>>> import numpy as np
>>> from numpy import linalg as LA
>>> np.set_printoptions(precision=3, suppress=True, linewidth=160, sign=" ")
>>> rng = np.random.default_rng(283)
>>> arr = np.eye(3, dtype=int)[rng.permutation(3)]
>>> print(arr)
[[ 0  0  1]
 [ 1  0  0]
 [ 0  1  0]]
>>> z = rng.permutation(3)
>>> print(z)
[ 1  0  2]
>>> B = arr[z][:, z]
>>> print(np.diag(B))
[ 0  0  0]
>>> vec = np.array([0, 1, 2])
>>> target = arr @ vec
>>> print(target)
[ 2  0  1]
>>> print(LA.solve(arr, 5 * target))
[  0.   5.  10.]
>>> print((arr - arr.T) / 2)
[[ 0.  -0.5  0.5]
 [ 0.5  0.  -0.5]
 [-0.5  0.5  0. ]]
>>> cov = arr.T @ arr
>>> print(np.allclose(cov, cov.T))
True
>>> print(LA.svd(arr, compute_uv=False) ** 2)
[ 1.  1.  1.]
>>> print(LA.eigvalsh(cov)[::-1])
[ 1.  1.  1.]
>>> u = np.array([0, 0, 1])
>>> B = arr + np.outer(u, np.eye(3)[2])
>>> print(LA.matrix_rank(LA.inv(B) - LA.inv(arr), tol=1e-8))
1
>>> print(B)
[[ 0.  0.  1.]
 [ 1.  0.  0.]
 [ 0.  1.  1.]]
>>> print(LA.matrix_rank(B - arr))
1
>>> print(round(float(LA.det(B) / LA.det(arr)), 3), round(1 + LA.solve(arr, u)[2], 3))
1.0 1.0
>>> m1 = np.loadtxt("block7.csv", delimiter=",")
>>> print(m1)
[[-0.405  0.414 -0.43  -0.782  0.282 -0.08  -0.544  0.414  0.01  -0.629]
 [-0.371 -0.635 -0.446  0.937 -0.834  0.207  0.598 -0.207 -0.06   0.578]
 [ 0.68   0.438  0.744 -0.774  0.808 -0.168 -0.245 -0.149  0.06  -0.1  ]
 [-0.977  0.793 -0.985 -0.99  -0.02  -0.119 -0.953  0.927 -0.02  -0.985]
 [ 0.999  0.09   1.     0.06   0.986 -0.264  0.793 -0.944  0.149  0.958]
 [-0.68  -0.438 -0.744  0.774 -0.808  0.168  0.245  0.149 -0.06   0.1  ]
 [-0.827 -0.523 -0.876  0.851 -0.901  0.217  0.254  0.254 -0.08   0.04 ]
 [ 0.845 -0.282  0.881  0.641  0.388 -0.01   0.604 -0.635  0.03   0.762]
 [-0.493 -0.867 -0.592  0.995 -0.965  0.345  0.851 -0.414 -0.1    0.845]
 [ 0.881 -0.937  0.898  0.999 -0.864  0.319  0.979 -0.917 -0.05   0.991]
 [-0.371 -0.635 -0.446  0.937 -0.834  0.207  0.598 -0.207 -0.06   0.578]
 [ 0.797  0.749  0.856 -0.974  0.958 -0.3   -0.611 -0.01   0.1   -0.493]
 [ 0.885 -0.883  0.905  0.997 -0.711  0.245  0.96  -0.887 -0.03   0.982]
 [ 0.943  0.611  0.965 -0.909  0.965 -0.282 -0.217 -0.438  0.11   0.119]
 [ 0.462  0.592  0.537 -0.912  0.827 -0.197 -0.523  0.119  0.06  -0.478]
 [-0.978 -0.883 -0.989  0.996 -0.997  0.454  0.664  0.336 -0.168  0.38 ]
 [ 0.397 -0.537  0.414  0.89  -0.462  0.119  0.653 -0.478 -0.02   0.726]
 [-0.454 -0.478 -0.523  0.824 -0.749  0.159  0.388 -0.04  -0.05   0.327]
 [-0.686 -0.558 -0.753  0.885 -0.869  0.207  0.397  0.07  -0.07   0.273]
 [ 0.405 -0.414  0.43   0.782 -0.282  0.08   0.544 -0.414 -0.01   0.629]
 [ 0.994 -0.905  0.996  0.999 -0.1    0.178  0.987 -0.975  0.02   0.997]
 [ 0.363  0.53   0.43  -0.872  0.757 -0.168 -0.478  0.129  0.05  -0.446]
 [ 0.572 -0.523  0.604  0.883 -0.319  0.1    0.68  -0.551 -0.01   0.77 ]
 [-0.986  0.988 -0.99  -1.     0.938 -0.438 -0.998  0.988  0.06  -1.   ]
 [-0.862 -0.585 -0.905  0.898 -0.932  0.245  0.31   0.264 -0.09   0.08 ]
 [ 0.273  0.675  0.345 -0.954  0.84  -0.217 -0.664  0.291  0.06  -0.664]
 [-0.641  0.572 -0.675 -0.915  0.336 -0.11  -0.735  0.611  0.01  -0.821]
 [ 0.43  -0.946  0.397  1.    -0.963  0.388  0.969 -0.824 -0.09   0.981]
 [ 0.11  -0.07   0.119  0.168 -0.02   0.01   0.11  -0.09   0.     0.139]
 [ 0.954 -0.774  0.968  0.987 -0.129  0.129  0.935 -0.896  0.01   0.976]
 [-0.291  0.987 -0.197 -1.     0.995 -0.537 -0.993  0.901  0.139 -0.996]
 [-0.485 -0.821 -0.578  0.99  -0.948  0.31   0.797 -0.345 -0.09   0.786]
 [ 0.786  0.454  0.84  -0.786  0.859 -0.188 -0.197 -0.245  0.07   0.   ]
 [ 0.757 -0.558  0.793  0.91  -0.178  0.09   0.757 -0.67   0.     0.851]
 [ 0.598  0.06   0.653 -0.09   0.47  -0.06   0.149 -0.291  0.03   0.291]
 [ 1.     0.996  1.    -1.     1.    -0.789 -0.967 -0.422  0.345 -0.862]
 [ 0.617  0.983  0.735 -1.     0.998 -0.558 -0.982  0.721  0.168 -0.982]
 [ 0.766 -0.3    0.808  0.658  0.235  0.01   0.572 -0.572  0.02   0.716]
 [ 0.985  0.544  0.992 -0.845  0.98  -0.3    0.1   -0.691  0.129  0.537]
 [-0.961 -0.245 -0.977  0.414 -0.914  0.188 -0.327  0.67  -0.09  -0.641]]
>>> vec = np.array([-3, 2, -2, -5, -5, -3, 4, -3, -3, -3])
>>> target = m1 @ vec
>>> print(LA.lstsq(m1, target)[0])
[-3.  2. -2. -5. -5. -3.  4. -3. -3. -3.]
>>> target = target + 0.3 * rng.normal(size=40)
>>> print(target)
[ 4.085  1.054 -2.665  8.396 -6.946  2.923  3.198 -8.018  2.31  -4.398  1.199 -3.334 -4.847 -3.17  -1.269  2.882 -3.621  1.019  2.797 -4.114 -7.279 -0.817
 -5.103  4.55   2.937 -0.691  5.337 -1.56  -1.22  -8.066  0.506  2.149 -3.518 -6.037 -4.609 -1.808 -3.103 -7.442 -3.391  5.196]
>>> beta, *_ = LA.lstsq(m1, target)
>>> print(np.round(m1.T @ (target - m1 @ beta), 3) + 0)
[ 0.  0.  0.  0.  0.  0.  0.  0.  0.  0.]
>>> print([round(float(LA.norm(LA.solve(m1.T @ m1 + lam * np.eye(10), m1.T @ target))), 2) for lam in (0, 1, 10, 100)])
[8.9, 5.05, 2.93, 1.26]
